% ipython --no-banner

In [1]: import numpy as np

In [2]: import numpy.linalg as la

In [3]: np.set_printoptions(precision=3, suppress=True, linewidth=160, legacy="1.25")

In [4]: rnd = lambda a: np.round(a, 3) + 0

In [5]: m1 = np.load("case16.npy")

In [6]: print(m1)
[[ 1  0]
 [-1  1]]

In [7]: # triangular: eigenvalues sit on the diagonal

In [8]: P = np.triu(np.array([[-2, 1], [2, 0]]), 1) + np.eye(2)

In [9]: M2 = P @ m1 @ la.inv(P)

In [10]: print(np.poly(M2))
[ 1. -2.  1.]

In [11]: print(np.trace(M2), np.trace(m1))
2.0 2

In [12]: M2 = m1[0, 0] * m1[1:] - np.outer(m1[1:, 0], m1[0])

In [13]: print(M2)
[[0 1]]

In [14]: print(np.flatnonzero(~M2.round(6).any(axis=1)))
[]

In [15]: print(la.matrix_rank(M2), la.matrix_rank(m1))
1 2

In [16]: M2 = m1 ** -1
---------------------------------------------------------------------------
ValueError                                Traceback (most recent call last)
Cell In[16], line 1
----> 1 M2 = m1 ** -1

ValueError: Integers to negative integer powers are not allowed.

In [17]: M2 = la.invert(m1)
---------------------------------------------------------------------------
AttributeError                            Traceback (most recent call last)
Cell In[17], line 1
----> 1 M2 = la.invert(m1)

AttributeError: module 'numpy.linalg' has no attribute 'invert'

In [18]: M2 = la.inv(m1)

In [19]: print(rnd(la.det(m1) * la.det(M2)))
1.0

In [20]: print(rnd(la.cond(m1)))
2.618

In [21]: print(rnd(la.det(m1) * M2))
[[1. 0.]
 [1. 1.]]

In [22]: print(np.allclose(M2, m1.T))
False

In [23]: print(rnd(la.inv(M2)))
[[ 1.  0.]
 [-1.  1.]]

In [24]: def softmax(z):
    ...:     e = np.exp(z - z.max(axis=-1, keepdims=True))
    ...:     return e / e.sum(axis=-1, keepdims=True)
    ...: 

In [25]: print(rnd(softmax(10 * m1[1])))
[0. 1.]

In [26]: print(rnd(softmax(m1[1] + 4)))
[0.119 0.881]

In [27]: print(rnd(softmax(m1).sum(axis=1)))
[1. 1.]

In [28]: att = m1 @ m1.T / np.sqrt(2)

In [29]: print(softmax(att).round(6).argmax(axis=1))
[0 1]

In [30]: J = np.loadtxt("mat.csv", delimiter=",")

In [31]: print(J)
[[1.    0.7   0.49  0.343]
 [0.7   1.    0.7   0.49 ]
 [0.49  0.7   1.    0.7  ]
 [0.343 0.49  0.7   1.   ]]

In [32]: vals, V = la.eigh(J)

In [33]: print(rnd(la.eigvalsh(J + -2 * np.eye(4))))
[-1.797 -1.682 -1.246  0.725]

In [34]: print(rnd(np.abs(V[:, -1])))
[0.461 0.536 0.536 0.461]

In [35]: print(rnd(V @ np.diag(vals) @ V.T))
[[1.    0.7   0.49  0.343]
 [0.7   1.    0.7   0.49 ]
 [0.49  0.7   1.    0.7  ]
 [0.343 0.49  0.7   1.   ]]

In [36]: print(rnd(la.svd(J, compute_uv=False)))
[2.725 0.754 0.318 0.203]

In [37]: print(rnd(vals))
[0.203 0.318 0.754 2.725]

In [38]: print(vals.sum(), np.trace(J))
4.0 4.0

In [39]: print(np.abs(V[:, -1]).round(6).argmax())
1

In [40]: print(rnd(V.T @ V))
[[1. 0. 0. 0.]
 [0. 1. 0. 0.]
 [0. 0. 1. 0.]
 [0. 0. 0. 1.]]

In [41]: print(np.abs(J).max())
1.0

In [42]: print(rnd(np.diff(J, axis=0)))
[[-0.3    0.3    0.21   0.147]
 [-0.21  -0.3    0.3    0.21 ]
 [-0.147 -0.21  -0.3    0.3  ]]

In [43]: print(np.count_nonzero(J))
16

In [44]: print(rnd(J.sum(axis=1)))
[2.533 2.89  2.89  2.533]

In [45]: la.rank(J)
---------------------------------------------------------------------------
AttributeError                            Traceback (most recent call last)
Cell In[45], line 1
----> 1 la.rank(J)

AttributeError: module 'numpy.linalg' has no attribute 'rank'

In [46]: E = np.load("arr.npy")

In [47]: print(E)
[[0 5]
 [5 0]]

In [48]: # symmetric, so the eigenvalues are real

In [49]: vals, V = la.eig(E)

In [50]: print(np.prod(vals))
-25.0

In [51]: print(rnd(np.sort(la.eigvals(E @ E))))
[25. 25.]

In [52]: print(rnd(np.sort(la.eigvals(E.T))))
[-5.  5.]

In [53]: print(rnd(vals))
[ 5. -5.]

In [54]: print(rnd(np.sort(la.eigvals(la.inv(E)))))
[-0.2  0.2]

In [55]: f = np.array([0, 3])

In [56]: M2 = E + np.outer(f, np.eye(2)[1])

In [57]: print(la.matrix_rank(M2 - E))
1

In [58]: print(rnd(la.det(M2) / la.det(E)), rnd(1 + la.solve(E, f)[1]))
1.0 1.0

In [59]: M2 = E / np.sqrt((E ** 2).mean(axis=1, keepdims=True))

In [60]: print(la.matrix_rank(E - E.mean(axis=1, keepdims=True)))
1

In [61]: print(np.all(la.eigvalsh(E) > 0))
False

In [62]: try:
    ...:     la.cholesky(E)
    ...: except la.LinAlgError as e:
    ...:     print(repr(e))
    ...: 
LinAlgError('Matrix is not positive definite')

In [63]: f = np.array([0, 2])

In [64]: print(np.correlate(E[1], E[0], "full"))
[25  0  0]

In [65]: print(np.array([np.convolve(row, f, "same") for row in E]))
[[ 0  0]
 [ 0 10]]

In [66]: print(np.polyval(f, E[1]))
[2 2]

In [67]: print(np.convolve(E[1], f))
[ 0 10  0]
